$ ipython --no-banner

In [1]: import numpy as np

In [2]: from numpy import linalg as LA

In [3]: np.set_printoptions(precision=2, suppress=True, linewidth=100, sign=" ")

In [4]: M = np.load("arr.npy")

In [5]: M
Out[5]: 
array([[  4,  -7,  -2,   6,  -1,   3,  -6],
       [ -7,  -6,  -3,   3,  -2,   4,  -1],
       [ -2,  -3,  -6,   4,   1,   0,   1],
       [  6,   3,   4, -10,  -3,   1,  -1],
       [ -1,  -2,   1,  -3,  10,  -3,   4],
       [  3,   4,   0,   1,  -3,   2,   2],
       [ -6,  -1,   1,  -1,   4,   2,  -8]])

In [6]: # symmetric, so the eigenvalues are real

In [7]: rng = np.random.default_rng(74)

In [8]: idx = rng.permutation(7)

In [9]: idx
Out[9]: array([ 4,  2,  1,  6,  3,  5,  0])

In [10]: B = M[idx][:, idx]

In [11]: np.trace(B)
Out[11]: np.int64(-14)

In [12]: r0 = np.array([1, 1, 0])

In [13]: np.polyval(r0, M[0])
Out[13]: array([ 20,  42,   2,  42,   0,  12,  30])

In [14]: x0 = np.array([-3, -2, -1, 3, -1, -1, 0])

In [15]: target = M @ x0

In [16]: c, lr = np.zeros(7), 1 / LA.norm(M, 2) ** 2

In [17]: for i in range(12):
    ...:     c -= lr * M.T @ (M @ c - target)
    ...:     if i % 2 == 0: print(i, round(LA.norm(M @ c - target), 2))
    ...: 
0 14.37
2 8.83
4 6.52
6 5.49
8 4.96
10 4.62

In [18]: round(float(LA.cond(M)), 2)
Out[18]: 6.86

In [19]: x0 = np.array([2, 0, 0, -2, -1, -3, -1])

In [20]: np.einsum("ij,j->i", M, x0)
Out[20]: array([ -6, -29, -14,  33,  -1,  -1, -12])

In [21]: M @ np.eye(7)[2]
Out[21]: array([-2., -3., -6.,  4.,  1.,  0.,  1.])

In [22]: M @ (2 * x0)
Out[22]: array([-12, -58, -28,  66,  -2,  -2, -24])

In [23]: np.sign((M @ x0).round(6))
Out[23]: array([-1, -1, -1,  1, -1, -1, -1])

In [24]: M * x0
Out[24]: 
array([[  8,   0,   0, -12,   1,  -9,   6],
       [-14,   0,   0,  -6,   2, -12,   1],
       [ -4,   0,   0,  -8,  -1,   0,  -1],
       [ 12,   0,   0,  20,   3,  -3,   1],
       [ -2,   0,   0,   6, -10,   9,  -4],
       [  6,   0,   0,  -2,   3,  -6,  -2],
       [-12,   0,   0,   2,  -4,  -6,   8]])

In [25]: M @ np.ones(7)
Out[25]: array([ -3., -12.,  -5.,   0.,   6.,   9.,  -9.])
